$ python3 -q
>>> import numpy as np
>>> import numpy.linalg as la
>>> np.set_printoptions(precision=1, suppress=True, linewidth=120)
>>> def rd(a):
...     return np.round(a, 1) + 0
... 
>>> E = np.loadtxt("block2.csv", delimiter=",")
>>> print(E)
[[0.7 0.  0.3]
 [0.  1.  0. ]
 [0.  0.  1. ]]
>>> print([int(la.matrix_rank(la.matrix_power(E, p))) for p in range(1, 4)])
[3, 3, 3]
>>> print(rd(E @ E))
[[0.5 0.  0.5]
 [0.  1.  0. ]
 [0.  0.  1. ]]
>>> B = np.array([[-1, 2, -1, -2, 0, 0],
...     [-1, -1, -1, -1, 0, -1],
...     [-2, -1, 0, 2, 1, 1],
...     [0, -2, 0, 2, 1, 0],
...     [-2, 2, -2, 1, 0, 1],
...     [-2, 2, 1, -2, 2, 0]])
>>> J = np.triu(B)
>>> print(J)
[[-1  2 -1 -2  0  0]
 [ 0 -1 -1 -1  0 -1]
 [ 0  0  0  2  1  1]
 [ 0  0  0  2  1  0]
 [ 0  0  0  0  0  1]
 [ 0  0  0  0  0  0]]
>>> print((la.matrix_power((E != 0) + (E.T != 0) + np.eye(3), 3) > 0).astype(int))
[[1 0 1]
 [0 1 0]
 [1 0 1]]
>>> print(rd(la.det(E)))
0.7
>>> print(rd(E @ E))
[[0.5 0.  0.5]
 [0.  1.  0. ]
 [0.  0.  1. ]]
>>> print(np.flatnonzero(la.matrix_power((E != 0) + (E.T != 0) + np.eye(3), 3)[1]))
[1]
>>> left, sv, vt = la.svd(J)
>>> vecs = vt[:(sv > 1e-8).sum()]
>>> rng = np.random.default_rng(73)
>>> x = J[3] + 2 * J[4] + rng.integers(2) * np.eye(6)[5]
>>> print(x)
[0. 0. 0. 2. 1. 3.]
>>> print(np.allclose(vecs.T @ vecs @ x, x))
True
>>> r = la.matrix_rank(J)
>>> print(r)
4
>>> N = la.svd(J)[2][r:].T
>>> print(np.allclose(J @ N, 0))
True
>>> print([int(la.matrix_rank(J[:i])) for i in range(1, len(J) + 1)])
[1, 2, 3, 4, 4, 4]
>>> print(rd(J @ N))
[[0. 0.]
 [0. 0.]
 [0. 0.]
 [0. 0.]
 [0. 0.]
 [0. 0.]]
>>> print(la.matrix_rank(J.T @ J), la.matrix_rank(J @ J.T))
4 4
>>> print([int(la.matrix_rank(J[:, :j + 1])) for j in range(6)])
[1, 2, 2, 3, 3, 4]
>>> left, sv, vt = la.svd(J)
>>> print(rd(sv))
[4.1 2.4 1.5 1.  0.  0. ]
>>> B = left[:, :4] @ np.diag(sv[:4]) @ vt[:4]
>>> print(la.matrix_rank(B))
4
>>> print(rd(np.abs(J - B).max()))
0.0
>>> print(la.matrix_rank(J, rtol=0.05))
4
>>> print(rd(B))
[[-1.  2. -1. -2.  0.  0.]
 [ 0. -1. -1. -1.  0. -1.]
 [ 0.  0.  0.  2.  1.  1.]
 [ 0.  0.  0.  2.  1.  0.]
 [ 0.  0.  0.  0.  0.  1.]
 [ 0.  0.  0.  0.  0.  0.]]
>>> print(rd(la.norm(J - B) / la.norm(J)))
0.0
>>> print(rd(np.trace(la.pinv(J) @ J)))
4.0
>>> print(np.allclose(J[:-1].T @ la.lstsq(J[:-1].T, J[-1])[0], J[-1]))
True
>>> print(np.unique(J.round(6), axis=0).shape)
(6, 6)
>>> print(la.lstsq(J[:-1].T, J[-1])[2])
4
>>> F = np.array([[1, 0, 0, 0], [-2, 1, 0, 0], [-1, 0, 1, 0], [3, 2, 1, 1]])
>>> u = np.array([-2, 0, 2, 0])
>>> B = F + np.outer(u, np.eye(4)[2])
>>> print(la.matrix_rank(la.inv(B) - la.inv(F), tol=1e-8))
1
>>> print(rd(la.det(B) / la.det(F)), rd(1 + la.solve(F, u)[2]))
1.0 1.0
>>> B = F / la.norm(F, axis=1, keepdims=True)
>>> gram = B @ B.T
>>> print((gram - 2 * np.eye(4)).round(6).argmax(axis=1))
[3 2 1 0]
>>> K = np.load("x.npy")
>>> print(rd(K))
[[ 3.3 -1.6 -0.7 -0.4 -1.  -1.5]
 [-1.6  0.9  0.4 -0.7 -2.3  0.5]
 [ 0.   0.   0.   0.1  0.3  0. ]
 [-0.7  0.  -0.4  1.7  5.3  0.8]
 [ 1.6  0.   1.7 -1.2 -3.5 -0.8]
 [ 0.8 -0.6 -0.5  1.1  3.6  0. ]
 [-2.9  1.4  0.4 -0.3 -1.2  1.1]
 [-1.  -0.2 -1.7  0.1  0.2  0.3]
 [-2.1  1.4  1.9  1.2  3.6  1.4]]
>>> def softmax(z):
...     e = np.exp(z - z.max(axis=-1, keepdims=True))
...     return e / e.sum(axis=-1, keepdims=True)
... 
>>> print(rd(softmax(K).sum(axis=1)))
[1. 1. 1. 1. 1. 1. 1. 1. 1.]
>>> scores = K @ K.T / np.sqrt(6)
>>> print(rd(softmax(scores)[5] @ K))
[-0.6 -0.1 -0.4  1.6  5.1  0.7]
>>> print(rd(softmax(scores + np.triu(np.full(scores.shape, -np.inf), 1))))
[[1.  0.  0.  0.  0.  0.  0.  0.  0. ]
 [0.  1.  0.  0.  0.  0.  0.  0.  0. ]
 [0.3 0.3 0.4 0.  0.  0.  0.  0.  0. ]
 [0.  0.  0.  1.  0.  0.  0.  0.  0. ]
 [0.  0.  0.  0.  1.  0.  0.  0.  0. ]
 [0.  0.  0.  0.9 0.  0.1 0.  0.  0. ]
 [0.  0.2 0.  0.  0.  0.  0.8 0.  0. ]
 [0.  0.1 0.1 0.2 0.  0.1 0.2 0.4 0. ]
 [0.  0.  0.  0.2 0.  0.  0.  0.  0.8]]
>>> left, sv, vt = la.svd(K)
>>> vecs = vt[:(sv > 1e-8).sum()]
>>> x = K[1] + 4 * K[2] + rng.integers(2) * np.eye(6)[3]
>>> print(rd(x))
[-1.5  0.9  0.6 -0.3 -1.   0.6]
>>> print(rd(vecs.T @ vecs))
[[ 0.8 -0.3  0.1  0.   0.  -0.3]
 [-0.3  0.2  0.3  0.   0.   0.1]
 [ 0.1  0.3  0.9  0.   0.   0. ]
 [ 0.   0.   0.   0.1  0.3  0. ]
 [ 0.   0.   0.   0.3  0.9  0.1]
 [-0.3  0.1  0.   0.   0.1  0.1]]
>>> print(np.allclose(vecs.T @ vecs @ x, x))
True
>>> data = np.load("w.npy")
>>> print(data)
[[1 0 0 0 0 0 0 0]
 [0 0 1 0 0 0 0 0]
 [0 0 0 0 0 0 0 1]
 [0 1 0 0 0 0 0 0]
 [0 0 0 0 1 0 0 0]
 [0 0 0 0 0 0 1 0]
 [0 0 0 0 0 1 0 0]
 [0 0 0 1 0 0 0 0]]
>>> B = data[0, 0] * data[1:] - np.outer(data[1:, 0], data[0])
>>> print(B)
[[0 0 1 0 0 0 0 0]
 [0 0 0 0 0 0 0 1]
 [0 1 0 0 0 0 0 0]
 [0 0 0 0 1 0 0 0]
 [0 0 0 0 0 0 1 0]
 [0 0 0 0 0 1 0 0]
 [0 0 0 1 0 0 0 0]]
>>> print(data[:, 0] / data[0, 0])
[1. 0. 0. 0. 0. 0. 0. 0.]
>>> x = np.array([4, 4, 2, 4, 2, 0, 0, 2])
>>> print(rd(np.abs(la.eigvals(data))))
[1. 1. 1. 1. 1. 1. 1. 1.]
>>> print(rd(la.norm(x)), rd(la.norm(data @ x)))
7.7 7.7
>>> print(rd(np.sort(np.abs(np.degrees(np.angle(la.eigvals(data)))))))
[  0.   0.   0.   0.  90.  90. 180. 180.]
>>> print(data.T @ (data @ x))
[4 4 2 4 2 0 0 2]
>>> print(rd(la.inv(data)))
[[1. 0. 0. 0. 0. 0. 0. 0.]
 [0. 0. 0. 1. 0. 0. 0. 0.]
 [0. 1. 0. 0. 0. 0. 0. 0.]
 [0. 0. 0. 0. 0. 0. 0. 1.]
 [0. 0. 0. 0. 1. 0. 0. 0.]
 [0. 0. 0. 0. 0. 0. 1. 0.]
 [0. 0. 0. 0. 0. 1. 0. 0.]
 [0. 0. 1. 0. 0. 0. 0. 0.]]
>>> mat = np.load("m.npy")
>>> print(mat)
[[ 6 -1 -1  0 -2  2  0 -3  3  0 -1]
 [ 4  3  3  1  0  0 -2 -2  1  1  1]
 [ 4  2  1 -3  0 -1  3 -2 -1  0  2]
 [ 0  3 -1 -3 -3  3 -1  0  3 -2  1]
 [-6  2 -1  0 -2 -3 -2  3  1  0  3]]
>>> B = mat + rng.integers(-2, 3, (5, 4)) @ rng.integers(-2, 3, (4, 11))
>>> print(B)
[[  3   1  -2   3   2   3   7  -8   4   2   5]
 [  6  -3   4  -5   4   5  -7  -9   5  -2  -1]
 [ -2   6   5   7  -4  -7   9   0  -5   0   6]
 [ -3  -3   9  -1 -15   2  -3   8  -5 -12   2]
 [ -3  10 -12  -1   8  -3   2  -1   7  11   3]]
>>> print(np.abs(B - mat).sum(axis=1))
[35 45 50 63 58]
>>> blk = np.stack([B, -2 * B, B[::-1]])
>>> print(blk.shape)
(3, 5, 11)
>>> print(np.einsum("bij,cij->bc", blk, blk))
[[ 1888 -3776   409]
 [-3776  7552  -818]
 [  409  -818  1888]]
>>> print(blk.sum(axis=0))
[[ -6   9 -10  -4   6  -6  -5   7   3   9  -2]
 [ -9   0   5   4 -19  -3   4  17 -10 -10   3]
 [  0   0   0   0   0   0   0   0   0   0   0]
 [  9   0  -5  -4  19   3  -4 -17  10  10  -3]
 [  6  -9  10   4  -6   6   5  -7  -3  -9   2]]
>>> print(rd(la.norm(blk, axis=(1, 2))))
[43.5 86.9 43.5]
>>> print(la.matrix_rank(blk))
[5 5 5]
>>> w1 = np.array([[1, 2, 0, 3, 4, 0],
...     [4, 2, 4, 3, 0, 5],
...     [3, 2, 5, 5, 1, 5],
...     [1, 3, 5, 0, 3, 3],
...     [4, 2, 4, 5, 4, 4],
...     [1, 4, 2, 3, 3, 5],
...     [1, 0, 4, 2, 1, 0],
...     [4, 1, 5, 4, 1, 3],
...     [3, 2, 2, 3, 0, 4],
...     [4, 0, 5, 1, 2, 3],
...     [2, 0, 4, 4, 0, 2]])
>>> b = np.array([2, 1, 1, 2, 0, 1])
>>> H = np.maximum(mat @ w1 + b, 0)
>>> print((H > 0).astype(int))
[[0 1 0 1 1 0]
 [1 1 1 1 1 1]
 [1 0 1 1 1 0]
 [1 1 0 1 0 1]
 [1 0 1 0 0 1]]
>>> print((H > 0).mean(axis=0))
[0.8 0.6 0.6 0.8 0.6 0.6]
>>> Z = np.array([[-3, 0], [0, -1], [2, 0], [-1, -3], [2, -3], [-3, -1]])
>>> print(H @ Z)
[[  35  -73]
 [-134 -223]
 [ -30  -93]
 [ -51  -48]
 [ -11   -2]]
>>> W0 = np.loadtxt("run13.csv", delimiter=",")
>>> print(W0)
[[ 0.  1.  1.  0.  1.  2. -2. -1.  1.  2.  1.]
 [ 0. -1. -2.  1.  0.  0. -1.  2. -1.  1.  0.]
 [ 2. -1. -1.  1. -2.  1.  0. -2. -1.  2.  0.]
 [ 2. -2.  1. -1. -1. -2. -1. -1.  1.  2.  0.]
 [ 0. -2. -1. -1.  0. -1. -1. -2.  2.  1.  0.]
 [ 1. -1.  0.  2. -2.  0.  2.  1. -1.  2.  2.]
 [-1. -1. -1.  1. -2.  2.  1.  1. -2. -2. -1.]
 [ 2.  2. -2.  1.  2.  0.  0. -2.  2. -1.  1.]
 [ 0.  1.  1. -2. -1.  0.  1.  2.  2.  2.  0.]
 [ 2.  2. -1.  0. -2.  0. -1. -1.  0. -2. -1.]
 [ 2. -1.  0.  1.  1.  1.  2. -2.  1.  0. -1.]]
>>> O, vecs = la.qr(W0[:, :9])[0], la.qr(W0[:, 9:])[0]
>>> sv = la.svd(O.T @ vecs, compute_uv=False)
>>> print(rd(la.norm(O @ O.T - vecs @ vecs.T, 2)))
1.0
>>> print(rd(la.norm(W0, axis=0)))
[4.7 4.8 3.9 3.9 4.9 3.9 4.2 5.4 4.7 5.6 3. ]
>>> print(rd(la.norm(W0, 2)))
7.4
>>> print(rd(la.norm(W0, 1)), rd(la.norm(W0, np.inf)))
17.0 15.0
>>> print(W0[3] @ W0[10])
3.0
>>> print(rd(la.norm(W0, axis=1)))
[4.2 3.6 4.6 4.7 4.1 4.9 4.8 5.2 4.5 4.5 4.2]
>>> print(rd(la.norm(W0[3], 1)), rd(la.norm(W0[3], np.inf)))
14.0 2.0
>>> B = np.array([[-1], [8], [4], [8], [7], [7], [9]])
>>> M = np.block([[np.zeros((7, 7)), B], [B.T, np.zeros((1, 1))]])
>>> print(M)
[[ 0.  0.  0.  0.  0.  0.  0. -1.]
 [ 0.  0.  0.  0.  0.  0.  0.  8.]
 [ 0.  0.  0.  0.  0.  0.  0.  4.]
 [ 0.  0.  0.  0.  0.  0.  0.  8.]
 [ 0.  0.  0.  0.  0.  0.  0.  7.]
 [ 0.  0.  0.  0.  0.  0.  0.  7.]
 [ 0.  0.  0.  0.  0.  0.  0.  9.]
 [-1.  8.  4.  8.  7.  7.  9.  0.]]
>>> # rows 1 and 3 are equal
>>> print(rd(M @ la.pinv(M) @ M))
[[ 0.  0.  0.  0.  0.  0.  0. -1.]
 [ 0.  0.  0.  0.  0.  0.  0.  8.]
 [ 0.  0.  0.  0.  0.  0.  0.  4.]
 [ 0.  0.  0.  0.  0.  0.  0.  8.]
 [ 0.  0.  0.  0.  0.  0.  0.  7.]
 [ 0.  0.  0.  0.  0.  0.  0.  7.]
 [ 0.  0.  0.  0.  0.  0.  0.  9.]
 [-1.  8.  4.  8.  7.  7.  9.  0.]]
>>> print(rd(np.trace(la.pinv(M) @ M)))
2.0
>>> try:
...     la.inv(M)
... except la.LinAlgError as e:
...     print("failed:", e)
... 
failed: Singular matrix
